$ python -q
>>> import numpy as np
>>> np.set_printoptions(precision=1, suppress=True, linewidth=200, legacy="1.25")
>>> X = np.load("block3.npy")
>>> X
array([[-0.1,  0.1,  1.1],
       [-0.1, -0.1,  1.6],
       [-1.3, -1.9,  1. ],
       [-4. , -5.5,  1.9],
       [-3.8, -5.4,  2.8],
       [-1.5, -1.8,  1.6],
       [-2.6, -3.4,  1.2],
       [-0.2,  0. ,  0. ],
       [ 0. ,  0.2,  0.3],
       [-2.6, -3.7,  1.2],
       [-1.3, -1.9,  0.7],
       [-0.1, -0.2,  1. ],
       [-0.1,  0. ,  1. ],
       [-1.4, -1.8,  0.7],
       [-2.5, -3.7,  2.4],
       [-1.3, -1.9,  1.1]])
>>> Xs = (X - X.mean(axis=0)) / X.std(axis=0)
>>> Xs.std(axis=0)
array([1., 1., 1.])
>>> np.argwhere(np.abs(Xs) > 2)
array([[4, 2]])
>>> coef = np.linalg.lstsq(np.delete(Xs, 0, axis=1), Xs[:, 0])[0]
>>> round(float(1 - np.var(Xs[:, 0] - np.delete(Xs, 0, axis=1) @ coef)), 1)
1.0
>>> d = np.linalg.norm(X[:, None] - X[None], axis=-1)
>>> d[10]
array([2.4, 2.3, 0.3, 4.7, 4.8, 0.9, 2. , 2.3, 2.5, 2.3, 0. , 2.1, 2.3, 0.1, 2.8, 0.4])
>>> np.linalg.norm(X - X.mean(axis=0), axis=1)
array([2.4, 2.3, 0.3, 4.4, 4.5, 0.4, 1.9, 2.6, 2.7, 2.1, 0.5, 2.2, 2.4, 0.5, 2.4, 0.2])
>>> np.flatnonzero(d[10] < d.mean() / 2)
array([ 2,  5, 10, 13, 15])
>>> d.mean(axis=1).argmax()
4
>>> Z = X[[10, 6]].astype(float)
>>> for _ in range(5):
...     idx = np.linalg.norm(X[:, None] - Z, axis=-1).argmin(axis=1)
...     Z = np.array([X[idx == j].mean(axis=0) for j in range(2)])
... 
>>> idx
array([0, 0, 0, 1, 1, 0, 1, 0, 0, 1, 0, 0, 0, 0, 1, 0])
>>> np.bincount(idx)
array([11,  5])
>>> q, Rm = np.linalg.qr(X)
>>> q.round(1) + 0
array([[ 0. , -0.4, -0.3],
       [ 0. , -0.1, -0.6],
       [-0.2,  0.1, -0.1],
       [-0.5, -0.1,  0.2],
       [-0.5,  0.2, -0.2],
       [-0.2, -0.4, -0.2],
       [-0.3, -0.3,  0.2],
       [ 0. , -0.4,  0.1],
       [ 0. , -0.3, -0.1],
       [-0.3,  0.1,  0.2],
       [-0.2,  0.1,  0. ],
       [ 0. ,  0.1, -0.4],
       [ 0. , -0.2, -0.3],
       [-0.2, -0.2,  0.1],
       [-0.3,  0.3, -0.3],
       [-0.2,  0.1, -0.1]])
>>> np.round(abs(Rm[0, 0]), 1), round(np.linalg.norm(X[:, 0]), 1)
(7.7, 7.7)
>>> np.round(q @ Rm, 1) + 0
array([[-0.1,  0.1,  1.1],
       [-0.1, -0.1,  1.6],
       [-1.3, -1.9,  1. ],
       [-4. , -5.5,  1.9],
       [-3.8, -5.4,  2.8],
       [-1.5, -1.8,  1.6],
       [-2.6, -3.4,  1.2],
       [-0.2,  0. ,  0. ],
       [ 0. ,  0.2,  0.3],
       [-2.6, -3.7,  1.2],
       [-1.3, -1.9,  0.7],
       [-0.1, -0.2,  1. ],
       [-0.1,  0. ,  1. ],
       [-1.4, -1.8,  0.7],
       [-2.5, -3.7,  2.4],
       [-1.3, -1.9,  1.1]])
>>> Rm
array([[ 7.7, 10.7, -4.9],
       [ 0. , -0.7, -0.3],
       [ 0. ,  0. , -2.7]])
>>> B = np.c_[X[:, :2] @ np.array([[1, 0], [1, 2]]), np.array([-2, 3, 2, 4, 4, 2, 1, -4, 0, 5, 4, 2, -3, -3, 2, 2])]
>>> B
array([[  0. ,   0.2,  -2. ],
       [ -0.2,  -0.2,   3. ],
       [ -3.2,  -3.8,   2. ],
       [ -9.5, -11. ,   4. ],
       [ -9.2, -10.8,   4. ],
       [ -3.3,  -3.6,   2. ],
       [ -6. ,  -6.8,   1. ],
       [ -0.2,   0. ,  -4. ],
       [  0.2,   0.4,   0. ],
       [ -6.3,  -7.4,   5. ],
       [ -3.2,  -3.8,   4. ],
       [ -0.3,  -0.4,   2. ],
       [ -0.1,   0. ,  -3. ],
       [ -3.2,  -3.6,  -3. ],
       [ -6.2,  -7.4,   2. ],
       [ -3.2,  -3.8,   2. ]])
>>> np.round(np.linalg.norm(B - X @ np.linalg.lstsq(X, B)[0], axis=0), 1) + 0
array([0. , 0. , 7.2])
>>> np.linalg.matrix_rank(np.c_[X, B])
4
>>> m1 = np.loadtxt("x.csv", delimiter=",")
>>> m1
array([[0., 5., 0., 5.],
       [0., 5., 0., 5.],
       [0., 5., 0., 5.],
       [0., 5., 0., 5.]])
>>> round(np.linalg.norm(m1, 2) / np.linalg.norm(m1), 1)
1.0
>>> np.linalg.cond(m1) > 100
True
>>> np.argsort(-np.linalg.norm(m1, axis=0).round(6), kind="stable")[:3]
array([1, 3, 0])
>>> left, sv, VT = np.linalg.svd(m1)
>>> evecs = VT[:(sv > 1e-8).sum()]
>>> rng = np.random.default_rng(813)
>>> vec = m1[3] + -2 * m1[0] + rng.integers(2) * np.eye(4)[1]
>>> vec
array([ 0., -5.,  0., -5.])
>>> np.diag(evecs.T @ evecs)
array([0. , 0.5, 0. , 0.5])
>>> w1 = np.array([[0, 4, 5, 5, 1, 0],
...     [5, 1, 1, 1, 5, 2],
...     [3, 0, 4, 0, 2, 4],
...     [4, 4, 1, 2, 2, 0]])
>>> coef = np.array([-2, -2, -1, 2, 0, 1])
>>> H = np.maximum(m1 @ w1 + coef, 0)
>>> (H > 0).mean(axis=0)
array([1., 1., 1., 1., 1., 1.])
>>> (H > 0).astype(int)
array([[1, 1, 1, 1, 1, 1],
       [1, 1, 1, 1, 1, 1],
       [1, 1, 1, 1, 1, 1],
       [1, 1, 1, 1, 1, 1]])
>>> Z = np.array([[3, 7], [4, 2], [2, 5], [1, 3], [0, 1], [2, 3]])
>>> w1 @ Z
array([[31, 49],
       [26, 56],
       [25, 55],
       [32, 49]])
>>> mat = np.load("arr.npy")
>>> mat
array([[  0.8,  -0.5,  -0.1,   0.6,   0.3],
       [ -0.4,  -0.9,   0.3,  -0.3,   0.7],
       [  0.1,  -0.8,   0.8,  -0.6,  -0.9],
       [ -1.5,  -0.1,  -0.5,  -0.8,   0.1],
       [ -1.3,  -0.8,   1.6,  -2.7,   1.7],
       [ -1.2,   0.4,   1.6,  -2.1,  -1.8],
       [  0.2,   0.6,  -0.5,  -0.5,  -0.8],
       [ -0.1,  -0.7,   0.1,  -0.8,   1. ],
       [ -0.1,  -0.1,  -0.1,   0.1,  -0.2],
       [  1.3,   1.8,  -0.6,  -1.6,  -0.9],
       [  4. ,   2. ,  16. ,  -2. , -38. ],
       [  1.1,  -0.3,   0.2,   0.1,  -0.4],
       [ -0.1,  -0.9,  -0.4,   0.9,   0.5],
       [ -2.1,  -1.3,   3. ,   0. ,  -0.3],
       [ -0.6,   1.7,  -2.7,   0.7,  -1.4],
       [  0.6,  -0.4,   1. ,  -0.3,  -0.1]])
>>> # row 10 is much longer than the rest
>>> idx = mat[:, 2] > np.median(mat[:, 2])
>>> f = mat[idx].mean(axis=0) - mat[~idx].mean(axis=0)
>>> ((mat - mat.mean(axis=0)) @ f > 0).astype(int)
array([0, 0, 0, 0, 0, 0, 0, 0, 0, 0, 1, 0, 0, 0, 0, 0])
>>> idx.astype(int)
array([0, 1, 1, 0, 1, 1, 0, 0, 0, 0, 1, 1, 0, 1, 0, 1])
